$ ipython --no-banner

In [1]: import numpy as np

In [2]: import numpy.linalg as la

In [3]: np.set_printoptions(precision=3, suppress=True, linewidth=120)

In [4]: feats = np.load("case12.npy")

In [5]: feats
Out[5]: 
array([[1, 0, 0, 0, 0, 0, 0, 0, 0, 0],
       [3, 1, 0, 0, 0, 0, 0, 0, 0, 0],
       [3, 2, 1, 0, 0, 0, 0, 0, 0, 0],
       [1, 2, 3, 1, 0, 0, 0, 0, 0, 0],
       [1, 0, 3, 3, 1, 0, 0, 0, 0, 0],
       [2, 3, 1, 2, 0, 1, 0, 0, 0, 0],
       [0, 3, 0, 2, 1, 1, 1, 0, 0, 0],
       [0, 3, 0, 2, 1, 0, 2, 1, 0, 0],
       [1, 1, 0, 2, 2, 2, 3, 2, 1, 0],
       [3, 1, 3, 1, 3, 0, 3, 1, 2, 1]])

In [6]: feats.reshape(2, -1)
Out[6]: 
array([[1, 0, 0, 0, 0, 0, 0, 0, 0, 0, 3, 1, 0, 0, 0, 0, 0, 0, 0, 0, 3, 2, 1, 0, 0, 0, 0, 0, 0, 0, 1, 2, 3, 1, 0, 0, 0,
        0, 0, 0, 1, 0, 3, 3, 1, 0, 0, 0, 0, 0],
       [2, 3, 1, 2, 0, 1, 0, 0, 0, 0, 0, 3, 0, 2, 1, 1, 1, 0, 0, 0, 0, 3, 0, 2, 1, 0, 2, 1, 0, 0, 1, 1, 0, 2, 2, 2, 3,
        2, 1, 0, 3, 1, 3, 1, 3, 0, 3, 1, 2, 1]])

In [7]: blk = feats.reshape(10, 2, -1)

In [8]: np.einsum("ihd,jhd->hij", blk, blk).shape
Out[8]: (2, 10, 10)

In [9]: np.swapaxes(blk, 1, 2)[5]
Out[9]: 
array([[2, 1],
       [3, 0],
       [1, 0],
       [2, 0],
       [0, 0]])

In [10]: blk.sum(axis=1)
Out[10]: 
array([[1, 0, 0, 0, 0],
       [3, 1, 0, 0, 0],
       [3, 2, 1, 0, 0],
       [1, 2, 3, 1, 0],
       [1, 0, 3, 3, 1],
       [3, 3, 1, 2, 0],
       [1, 4, 0, 2, 1],
       [0, 5, 1, 2, 1],
       [3, 4, 2, 3, 2],
       [3, 4, 4, 3, 4]])
